>>> import numpy as np
>>> np.set_printoptions(precision=1, suppress=True, linewidth=120, floatmode="fixed")
>>> K = np.load("x.npy")
>>> K
array([[0, 1, 0, 0],
       [0, 0, 1, 0],
       [0, 0, 0, 1],
       [1, 0, 0, 0]])
>>> other = np.array([[-3, 0, -2], [1, -2, -1]])
>>> basis = np.kron(other, K)
>>> np.linalg.matrix_rank(basis)
np.int64(8)
>>> np.round(np.linalg.norm(basis, 2), 1), round(np.linalg.norm(other, 2) * np.linalg.norm(K, 2), 1)
(np.float64(3.6), np.float64(3.6))
>>> r0, r1 = K[3], K[1]
>>> r0 @ r0
np.int64(1)
>>> r0 @ r1
np.int64(0)
>>> p = (r0 @ r1) / (r0 @ r0) * r0
>>> r1 - p
array([0.0, 0.0, 1.0, 0.0])
>>> p
array([0.0, 0.0, 0.0, 0.0])
>>> r0 = np.array([3, 0])
>>> np.correlate(K[2], K[0], "full")
array([0, 0, 0, 0, 0, 1, 0])
>>> np.convolve(K[2], r0)
array([0, 0, 0, 3, 0])
>>> r0 = np.array([3, 2, 3])
>>> r1 = np.array([1, 1, 3])
>>> m1 = r0[:, None] + r1[None, :]
>>> m1
array([[4, 4, 6],
       [3, 3, 5],
       [4, 4, 6]])
>>> m1.shape
(3, 3)
>>> np.count_nonzero(m1)
np.int64(9)
>>> m1 - m1[0]
array([[ 0,  0,  0],
       [-1, -1, -1],
       [ 0,  0,  0]])
>>> np.linalg.matrix_rank(m1)
np.int64(2)
>>> W = np.array([[7, 6], [5, 1], [4, 0]])
>>> coef = np.array([2, 0])
>>> act = np.maximum(m1 @ W + coef, 0)
>>> np.linalg.matrix_rank(act)
np.int64(2)
>>> (act > 0).astype(int)
array([[1, 1],
       [1, 1],
       [1, 1]])
>>> basis = np.array([[3, 3], [8, 8]])
>>> (act @ basis).round(6).argmax(axis=1)
array([0, 0, 0])
>>> act @ basis
array([[446, 446],
       [342, 342],
       [446, 446]])
>>> [round(float(x), 1) for x in np.linalg.svd(m1, compute_uv=False)[:3]]
[13.4, 0.3, 0.0]
>>> round(np.linalg.norm(m1, 2) / np.linalg.norm(m1), 1)
np.float64(1.0)
>>> np.argsort(-np.linalg.norm(m1, axis=0).round(6), kind="stable")[:3]
array([2, 0, 1])
>>> np.linalg.cond(m1) > 100
np.True_
>>> round(float(np.linalg.det(m1)), 1)
0.0
>>> round(float(np.abs(np.linalg.eigvals(m1)).max()), 1)
13.2
>>> Uu, sig, vt = np.linalg.svd(m1)
>>> np.argmax(sig[:-1] / (sig[1:] + 1e-6)) + 1
np.int64(2)
>>> sig.round(1) + 0
array([13.4,  0.3,  0.0])
>>> other = Uu[:, :2] @ np.diag(sig[:2]) @ vt[:2]
>>> round(float(np.abs(m1 - other).max()), 1)
0.0
>>> np.linalg.matrix_rank(m1, rtol=0.05)
np.int64(1)
>>> np.round(np.linalg.norm(m1 - other) / np.linalg.norm(m1), 1)
np.float64(0.0)
>>> other
array([[4.0, 4.0, 6.0],
       [3.0, 3.0, 5.0],
       [4.0, 4.0, 6.0]])
